>>> import numpy as np
>>> from numpy import linalg as LA
>>> np.set_printoptions(suppress=True, linewidth=200)
>>> B = np.array([[-1, 2, 1, 2], [1, -3, 0, 1], [2, 2, -2, 2], [2, -3, -2, 1]])
>>> feats = np.triu(B)
>>> feats
array([[-1,  2,  1,  2],
       [ 0, -3,  0,  1],
       [ 0,  0, -2,  2],
       [ 0,  0,  0,  1]])
>>> # triangular
>>> np.round(np.sort(np.abs(LA.eigvals(feats))), 2)
array([1., 1., 2., 3.])
>>> round(float(LA.det(feats)), 2)
-6.0
>>> np.trace(feats)
np.int64(-5)
>>> LA.matrix_power(feats, 3)
array([[ -1,  26,   7,  -8],
       [  0, -27,   0,   7],
       [  0,   0,  -8,   6],
       [  0,   0,   0,   1]])
>>> np.prod(np.diag(feats)), np.round(LA.det(feats), 2)
(np.int64(-6), np.float64(-6.0))
>>> ev, evecs = LA.eig(feats)
>>> ev
array([-1., -3., -2.,  1.])
>>> feats @ evecs[:, 0] - ev[0] * evecs[:, 0]
array([0., 0., 0., 0.])
>>> np.round(np.sort(LA.eigvals(feats.T)), 2)
array([-3., -2., -1.,  1.])
>>> np.prod(ev)
np.float64(-6.0)
>>> r0, g = feats[3], feats[1]
>>> r0 @ r0
np.int64(1)
>>> p = (r0 @ g) / (r0 @ r0) * r0
>>> p
array([0., 0., 0., 1.])
>>> LA.matrix_rank(np.outer(r0, g))
np.int64(1)
>>> np.outer(r0, g)
array([[ 0,  0,  0,  0],
       [ 0,  0,  0,  0],
       [ 0,  0,  0,  0],
       [ 0, -3,  0,  1]])
>>> E = np.array([[-1.0, 1.0], [1.0, -1.0]])
>>> # rows and columns are dependent
>>> [round(float(x), 2) for x in LA.svd(E, compute_uv=False)[:3]]
[2.0, 0.0]
>>> LA.cond(E) > 100
np.True_
>>> LA.matrix_rank(E, rtol=0.1)
np.int64(1)
>>> left, sigma, Vt = LA.svd(E)
>>> evecs = Vt[:(sigma > 1e-8).sum()]
>>> rng = np.random.default_rng(52)
>>> vec = E[1] + -3 * E[0] + rng.integers(2) * np.eye(2)[1]
>>> vec
array([ 4., -3.])
>>> LA.matrix_rank(np.vstack([E, vec]))
np.int64(2)
>>> np.allclose(evecs.T @ evecs @ vec, vec)
False
>>> np.round(np.diag(evecs.T @ evecs), 2)
array([0.5, 0.5])
>>> X = np.array([[-3.93, -5.29, 14.43],
...     [7.61, 0.18, -9.89],
...     [0.61, 2.51, -11.09],
...     [-13.87, -5.89, -2.8],
...     [-11.57, 1.02, -4.99],
...     [-6.79, 0.84, -7.34],
...     [-2.97, 5.15, -9.65],
...     [0.7, 9.4, -16.03],
...     [14.55, -15.55, -5.75],
...     [-4.01, -10.11, 9.53],
...     [-8.52, -15.8, 1.82]])
>>> lab = X[:, 1] > np.median(X[:, 1])
>>> r0 = X[lab].mean(axis=0) - X[~lab].mean(axis=0)
>>> lab.astype(int)
array([0, 0, 1, 0, 1, 1, 1, 1, 0, 0, 0])
>>> r0.round(2)
array([ -2.64,  12.53, -11.04])
>>> round((((X - X.mean(axis=0)) @ r0 > 0) == lab).mean(), 2)
np.float64(0.91)
>>> np.argsort(-np.abs(r0).round(6), kind="stable")
array([1, 2, 0])
>>> P = X @ LA.solve(X.T @ X, X.T)
>>> np.round(P @ X[:, 0], 2)
array([ -3.93,   7.61,   0.61, -13.87, -11.57,  -6.79,  -2.97,   0.7 ,  14.55,  -4.01,  -8.52])
>>> round(np.trace(P), 2)
np.float64(3.0)
>>> np.allclose(P @ P, P)
True
>>> LA.matrix_rank(np.eye(11) - P)
np.int64(8)
